In [1]: import numpy as np

In [2]: import numpy.linalg as la

In [3]: np.set_printoptions(precision=2, suppress=True, linewidth=120, legacy="1.25")

In [4]: W0 = np.load("test16.npy")

In [5]: W0
Out[5]: 
array([[-2,  0,  0,  0],
       [ 0,  0,  0,  1],
       [ 0,  3,  0,  0],
       [ 0,  0,  0,  0]])

In [6]: np.allclose(W0[:-1].T @ la.lstsq(W0[:-1].T, W0[-1])[0], W0[-1])
Out[6]: True

In [7]: np.abs(np.diag(la.qr(W0)[1])) > 1e-9
Out[7]: array([ True,  True, False, False])

In [8]: W0 @ la.pinv(W0) @ W0
Out[8]: 
array([[-2.,  0.,  0.,  0.],
       [ 0.,  0.,  0.,  1.],
       [ 0.,  3.,  0.,  0.],
       [ 0.,  0.,  0.,  0.]])

In [9]: (la.matrix_power((W0 != 0) + (W0.T != 0) + np.eye(4), 4) > 0).astype(int)
Out[9]: 
array([[1, 0, 0, 0],
       [0, 1, 1, 1],
       [0, 1, 1, 1],
       [0, 1, 1, 1]])

In [10]: np.flatnonzero(la.matrix_power((W0 != 0) + (W0.T != 0) + np.eye(4), 4)[1])
Out[10]: array([1, 2, 3])

In [11]: round(la.det(W0), 2)
Out[11]: 0.0

In [12]: np.sort(la.eigvals(W0).real)
Out[12]: array([-2.,  0.,  0.,  0.])

In [13]: la.cond(W0) > 100
Out[13]: True

In [14]: la.matrix_rank(W0, rtol=0.1)
Out[14]: 3

In [15]: np.argsort(-la.norm(W0, axis=0).round(6), kind="stable")[:3]
Out[15]: array([1, 0, 3])

In [16]: U, sig, Vh = la.svd(W0)

In [17]: np.argmax(sig[:-1] / (sig[1:] + 1e-6)) + 1
Out[17]: 3

In [18]: other = U[:, :3] @ np.diag(sig[:3]) @ Vh[:3]

In [19]: round(float(la.norm(W0 - other) / la.norm(W0)), 2)
Out[19]: 0.0

In [20]: la.matrix_rank(W0, rtol=0.05)
Out[20]: 3

In [21]: rank = la.matrix_rank(W0)

In [22]: rank
Out[22]: 3

In [23]: null = la.svd(W0)[2][rank:].T

In [24]: null @ null.T
Out[24]: 
array([[0., 0., 0., 0.],
       [0., 0., 0., 0.],
       [0., 0., 1., 0.],
       [0., 0., 0., 0.]])

In [25]: null[:, 0] / null[np.abs(null[:, 0]).round(6).argmax(), 0]
Out[25]: array([0., 0., 1., 0.])

In [26]: np.allclose(W0 @ null, 0)
Out[26]: True

In [27]: [int(la.matrix_rank(np.delete(W0, i, axis=0))) for i in range(4)]
Out[27]: [2, 2, 2, 3]

In [28]: la.matrix_rank(W0.T @ W0), la.matrix_rank(W0 @ W0.T)
Out[28]: (3, 3)

In [29]: [int(la.matrix_rank(W0[:i])) for i in range(1, len(W0) + 1)]
Out[29]: [1, 2, 3, 3]

In [30]: W0 @ null
Out[30]: 
array([[0.],
       [0.],
       [0.],
       [0.]])

In [31]: rng = np.random.default_rng(813)

In [32]: lab = rng.integers(0, 2, 8)

In [33]: feats = np.array([[-2, -1, 3, -1, 0, 1, -2, 0],
    ...:     [3, 1, 1, -3, -2, 3, -3, 0],
    ...:     [-2, 0, -3, 0, -1, -3, 2, 2],
    ...:     [0, 3, -3, 1, 2, -3, 1, -2],
    ...:     [-1, 0, -3, -1, 3, 2, 3, 0],
    ...:     [-1, 2, -3, 1, 1, -2, -2, 2],
    ...:     [2, 1, 0, 1, 0, 1, -3, -3],
    ...:     [-1, 1, 3, 1, 3, -2, -1, 0]]) * (lab[:, None] == lab)

In [34]: feats
Out[34]: 
array([[-2, -1,  0,  0,  0,  1, -2,  0],
       [ 3,  1,  0,  0,  0,  3, -3,  0],
       [ 0,  0, -3,  0, -1,  0,  0,  0],
       [ 0,  0, -3,  1,  2,  0,  0,  0],
       [ 0,  0, -3, -1,  3,  0,  0,  0],
       [-1,  2,  0,  0,  0, -2, -2,  2],
       [ 2,  1,  0,  0,  0,  1, -3, -3],
       [-1,  1,  0,  0,  0, -2, -1,  0]])

In [35]: (feats != 0).astype(int)
Out[35]: 
array([[1, 1, 0, 0, 0, 1, 1, 0],
       [1, 1, 0, 0, 0, 1, 1, 0],
       [0, 0, 1, 0, 1, 0, 0, 0],
       [0, 0, 1, 1, 1, 0, 0, 0],
       [0, 0, 1, 1, 1, 0, 0, 0],
       [1, 1, 0, 0, 0, 1, 1, 1],
       [1, 1, 0, 0, 0, 1, 1, 1],
       [1, 1, 0, 0, 0, 1, 1, 0]])

In [36]: np.unravel_index(np.abs(feats).argmax(), feats.shape)
Out[36]: (1, 0)

In [37]: feats.sum(axis=0)
Out[37]: array([  1,   4,  -9,   0,   4,   1, -11,  -1])

In [38]: round(float(la.norm(feats)), 2)
Out[38]: 11.36

In [39]: W2 = np.array([[9, -4, 4, 3, -1, -1], [-6, 0, -2, -9, 8, 2]])

In [40]: M = np.repeat(W2, 25 // 2, axis=0)

In [41]: M = M + 0.05 * rng.normal(size=M.shape)

In [42]: M.round(2) + 0
Out[42]: 
array([[ 9.  , -3.94,  3.98,  2.94, -1.03, -0.99],
       [ 9.07, -3.95,  4.04,  3.  , -1.03, -1.  ],
       [ 8.96, -3.98,  3.97,  2.97, -1.01, -0.92],
       [ 8.95, -3.96,  3.99,  3.04, -1.02, -1.06],
       [ 9.  , -3.99,  4.02,  2.95, -0.98, -1.07],
       [ 9.07, -4.  ,  3.99,  2.99, -0.98, -0.98],
       [ 9.06, -4.  ,  3.93,  2.99, -0.98, -1.01],
       [ 9.09, -3.95,  3.99,  3.03, -0.99, -1.02],
       [ 9.05, -3.95,  4.02,  3.01, -1.07, -0.98],
       [ 8.99, -3.98,  4.  ,  3.06, -1.  , -0.94],
       [ 9.04, -3.91,  3.99,  2.98, -0.96, -1.01],
       [ 8.91, -3.96,  4.04,  3.07, -1.  , -0.91],
       [-6.02,  0.02, -2.02, -9.06,  7.99,  1.92],
       [-5.99, -0.01, -1.94, -8.96,  8.08,  2.04],
       [-5.97, -0.06, -2.  , -9.03,  8.09,  1.89],
       [-6.04,  0.01, -2.02, -8.91,  7.92,  2.  ],
       [-5.99,  0.05, -2.09, -9.04,  7.98,  1.94],
       [-6.06,  0.06, -2.06, -8.96,  7.94,  1.94],
       [-5.98, -0.01, -1.99, -9.08,  7.94,  2.03],
       [-5.93,  0.08, -1.92, -8.98,  8.02,  1.97],
       [-5.96,  0.  , -2.  , -8.98,  7.98,  1.99],
       [-5.95, -0.01, -2.  , -9.07,  7.91,  1.93],
       [-6.08,  0.05, -2.02, -9.07,  7.94,  1.98],
       [-6.02,  0.04, -1.93, -8.97,  8.07,  1.97]])

In [43]: la.norm(M, axis=1).argmax()
Out[43]: 22

In [44]: Ac = M - M.mean(axis=0)

In [45]: U, sig, Vh = la.svd(Ac, full_matrices=False)

In [46]: np.abs(U[:, 0]).argmax()
Out[46]: 22

In [47]: sig
Out[47]: array([55.38,  0.29,  0.27,  0.2 ,  0.16,  0.14])

In [48]: np.abs(Vh[-1])
Out[48]: array([0.4 , 0.59, 0.59, 0.21, 0.21, 0.23])

In [49]: round((sig ** 2).sum() ** 2 / (sig ** 4).sum(), 2)
Out[49]: 1.0

In [50]: np.abs(Vh[0]).argmax()
Out[50]: 0

In [51]: np.round(sig ** 2 / (sig ** 2).sum(), 2) + 0
Out[51]: array([1., 0., 0., 0., 0., 0.])

In [52]: Vh[0] * np.sign(Vh[0, np.abs(Vh[0]).argmax()])
Out[52]: array([ 0.66, -0.18,  0.27,  0.53, -0.4 , -0.13])

In [53]: T = np.stack([M, -1 * M, M[::-1]])

In [54]: la.norm(T, axis=(1, 2))
Out[54]: array([61.27, 61.27, 61.27])

In [55]: la.matrix_rank(T)
Out[55]: array([6, 6, 6])

In [56]: np.round(T.sum(axis=0), 2) + 0
Out[56]: 
array([[-6.02,  0.04, -1.93, -8.97,  8.07,  1.97],
       [-6.08,  0.05, -2.02, -9.07,  7.94,  1.98],
       [-5.95, -0.01, -2.  , -9.07,  7.91,  1.93],
       [-5.96,  0.  , -2.  , -8.98,  7.98,  1.99],
       [-5.93,  0.08, -1.92, -8.98,  8.02,  1.97],
       [-5.98, -0.01, -1.99, -9.08,  7.94,  2.03],
       [-6.06,  0.06, -2.06, -8.96,  7.94,  1.94],
       [-5.99,  0.05, -2.09, -9.04,  7.98,  1.94],
       [-6.04,  0.01, -2.02, -8.91,  7.92,  2.  ],
       [-5.97, -0.06, -2.  , -9.03,  8.09,  1.89],
       [-5.99, -0.01, -1.94, -8.96,  8.08,  2.04],
       [-6.02,  0.02, -2.02, -9.06,  7.99,  1.92],
       [ 8.91, -3.96,  4.04,  3.07, -1.  , -0.91],
       [ 9.04, -3.91,  3.99,  2.98, -0.96, -1.01],
       [ 8.99, -3.98,  4.  ,  3.06, -1.  , -0.94],
       [ 9.05, -3.95,  4.02,  3.01, -1.07, -0.98],
       [ 9.09, -3.95,  3.99,  3.03, -0.99, -1.02],
       [ 9.06, -4.  ,  3.93,  2.99, -0.98, -1.01],
       [ 9.07, -4.  ,  3.99,  2.99, -0.98, -0.98],
       [ 9.  , -3.99,  4.02,  2.95, -0.98, -1.07],
       [ 8.95, -3.96,  3.99,  3.04, -1.02, -1.06],
       [ 8.96, -3.98,  3.97,  2.97, -1.01, -0.92],
       [ 9.07, -3.95,  4.04,  3.  , -1.03, -1.  ],
       [ 9.  , -3.94,  3.98,  2.94, -1.03, -0.99]])

In [57]: Ac = M - M.mean(axis=0)

In [58]: vecs = la.svd(Ac)[2][:2]

In [59]: other = Ac - Ac @ vecs.T @ vecs

In [60]: np.round(np.cov(Ac @ vecs.T, rowvar=False), 2) + 0
Out[60]: 
array([[133.32,   0.  ],
       [  0.  ,   0.  ]])

In [61]: la.norm(other, axis=1).round(6).argmax()
Out[61]: 13

In [62]: np.diag(vecs.T @ vecs)
Out[62]: array([0.66, 0.05, 0.12, 0.64, 0.16, 0.36])

In [63]: np.round(la.norm(other) / la.norm(Ac), 2)
Out[63]: 0.01
